% ipython --no-banner

In [1]: import numpy as np

In [2]: np.set_printoptions(precision=1, suppress=True, linewidth=160)

In [3]: W0 = np.array([[5, 7, 9, 4, 8],
   ...:     [3, 8, 4, 6, 4],
   ...:     [0, 5, 7, 8, 1],
   ...:     [3, 4, 7, 3, 6],
   ...:     [9, 4, 2, 8, 3]])

In [4]: f = np.array([1, 1, 7, 7, 0])

In [5]: A2 = W0 + np.outer(f, np.eye(5)[2])

In [6]: print(round(np.linalg.det(A2) / np.linalg.det(W0), 1), np.round(1 + np.linalg.solve(W0, f)[2], 1))
-1.0 -1.0

In [7]: print(np.linalg.matrix_rank(np.linalg.inv(A2) - np.linalg.inv(W0), tol=1e-8))
1

In [8]: hat = np.triu(np.array([[3, 1, 0, 0, 3],
   ...:     [2, 2, 1, 2, 1],
   ...:     [0, 0, 2, 0, 3],
   ...:     [2, 0, 0, 0, 2],
   ...:     [0, 1, 0, 3, 0]]), 1) + np.eye(5)

In [9]: A2 = hat @ W0 @ np.linalg.inv(hat)

In [10]: print(np.poly(A2))
[    1.   -26.   -11.  1067. -3265.  2422.]

In [11]: print(A2)
[[  35.   -8.   27.   50. -257.]
 [  18.    7.   20.   14. -129.]
 [  27.  -10.   23.   52. -234.]
 [  21.   -9.   20.   37. -176.]
 [   9.   -5.    7.   18.  -76.]]

In [12]: print(hat @ W0 - W0 @ hat)
[[ 30.  15.   3.  16. -44.]
 [ 15.  14.  15.   6. -25.]
 [ 27.  12.   1.  14. -33.]
 [ 18.   5.   0.   8. -34.]
 [  0.  -9.  -4.  -8. -53.]]

In [13]: arr = np.load("layer9.npy")

In [14]: print(arr)
[[0 0 0]
 [0 2 0]
 [0 0 0]]

In [15]: print(np.linalg.pinv(arr))
[[0.  0.  0. ]
 [0.  0.5 0. ]
 [0.  0.  0. ]]

In [16]: print(arr @ arr.T)
[[0 0 0]
 [0 4 0]
 [0 0 0]]

In [17]: print(arr.T @ arr)
[[0 0 0]
 [0 4 0]
 [0 0 0]]

In [18]: ev, vecs = np.linalg.eig(W0)

In [19]: print(np.sort(np.linalg.eigvals(W0 @ W0)))
[  1.4   8.1  17.1  50.  621.4]

In [20]: print(np.round(W0 @ vecs[:, 0] - ev[0] * vecs[:, 0], 1) + 0)
[0. 0. 0. 0. 0.]

In [21]: print((arr + arr.T) / 2)
[[0. 0. 0.]
 [0. 2. 0.]
 [0. 0. 0.]]

In [22]: print((arr - arr.T) / 2)
[[0. 0. 0.]
 [0. 0. 0.]
 [0. 0. 0.]]

In [23]: print(np.argsort(-np.linalg.norm(arr, axis=0).round(6), kind="stable")[:3])
[1 0 2]

In [24]: print([round(float(x), 1) for x in np.linalg.svd(arr, compute_uv=False)[:3]])
[2.0, 0.0, 0.0]

In [25]: print(np.flatnonzero(np.linalg.matrix_power((arr != 0) + (arr.T != 0) + np.eye(3), 3)[1]))
[1]

In [26]: print(arr @ arr)
[[0 0 0]
 [0 4 0]
 [0 0 0]]

In [27]: J = np.loadtxt("w.csv", delimiter=",")

In [28]: print(J)
[[-0.6 -0.4  0.4]
 [ 0.4  0.1 -0.3]
 [-0.2  0.5 -0.2]
 [ 0.6 -0.6  0.1]
 [ 0.3  0.5  0.8]]

In [29]: # columns are unit length and at right angles

In [30]: print(round(J[:, 0] @ J[:, 2], 1))
0.0

In [31]: print(np.round(J @ J.T, 1) + 0)
[[ 0.7 -0.4 -0.2 -0.1 -0.1]
 [-0.4  0.3  0.1  0.1 -0.1]
 [-0.2  0.1  0.4 -0.4  0. ]
 [-0.1  0.1 -0.4  0.7  0. ]
 [-0.1 -0.1  0.   0.   1. ]]

In [32]: print(np.linalg.pinv(J))
[[-0.6  0.4 -0.2  0.6  0.3]
 [-0.4  0.1  0.5 -0.6  0.5]
 [ 0.4 -0.3 -0.2  0.1  0.8]]

In [33]: f = np.array([3, 1, 0])

In [34]: print(np.correlate(J[0], J[4], "full"))
[-0.5 -0.6 -0.1  0.1  0.1]

In [35]: print(np.array([np.convolve(row, f, "same") for row in J]))
[[-1.8  0.7  0.4]
 [ 0.7 -0.9 -0.3]
 [ 1.5 -0.2 -0.2]
 [-1.1 -0.2  0.1]
 [ 1.7  2.9  0.8]]
